In [1]: import numpy as np

In [2]: np.set_printoptions(precision=3, suppress=True, linewidth=100)

In [3]: rd = lambda a: np.round(a, 3) + 0

In [4]: F = np.load("a.npy")

In [5]: F
Out[5]: 
array([[1. , 0. , 0. ],
       [0. , 0.5, 0.5],
       [0. , 0. , 1. ]])

In [6]: P = np.triu(np.array([[3, 1, 3], [3, 1, 3], [1, 0, 2]]), 1) + np.eye(3)

In [7]: M2 = P @ F @ np.linalg.inv(P)

In [8]: np.trace(M2), np.trace(F)
Out[8]: (np.float64(2.5), np.float64(2.5))

In [9]: rd(np.linalg.det(M2))
Out[9]: np.float64(0.5)

In [10]: print(rd(np.linalg.matrix_power(F, 2)))
[[1.   0.   0.  ]
 [0.   0.25 0.75]
 [0.   0.   1.  ]]

In [11]: F @ F
Out[11]: 
array([[1.  , 0.  , 0.  ],
       [0.  , 0.25, 0.75],
       [0.  , 0.  , 1.  ]])

In [12]: rd(np.sort(np.abs(np.linalg.eigvals(F))))
Out[12]: array([0.5, 1. , 1. ])

In [13]: np.trace(F)
Out[13]: np.float64(2.5)

In [14]: np.allclose(F, F.T)
Out[14]: False

In [15]: rng = np.random.default_rng(188468)

In [16]: lab = rng.permutation(3)

In [17]: lab
Out[17]: array([1, 0, 2])

In [18]: M2 = F[lab][:, lab]

In [19]: np.trace(M2)
Out[19]: np.float64(2.5)

In [20]: np.allclose(M2, F)
Out[20]: False

In [21]: M2 = F / np.sqrt((F ** 2).mean(axis=1, keepdims=True))

In [22]: print(rd(F - F.mean(axis=1, keepdims=True)))
[[ 0.667 -0.333 -0.333]
 [-0.333  0.167  0.167]
 [-0.333 -0.333  0.667]]

In [23]: rd(M2[1])
Out[23]: array([0.   , 1.225, 1.225])
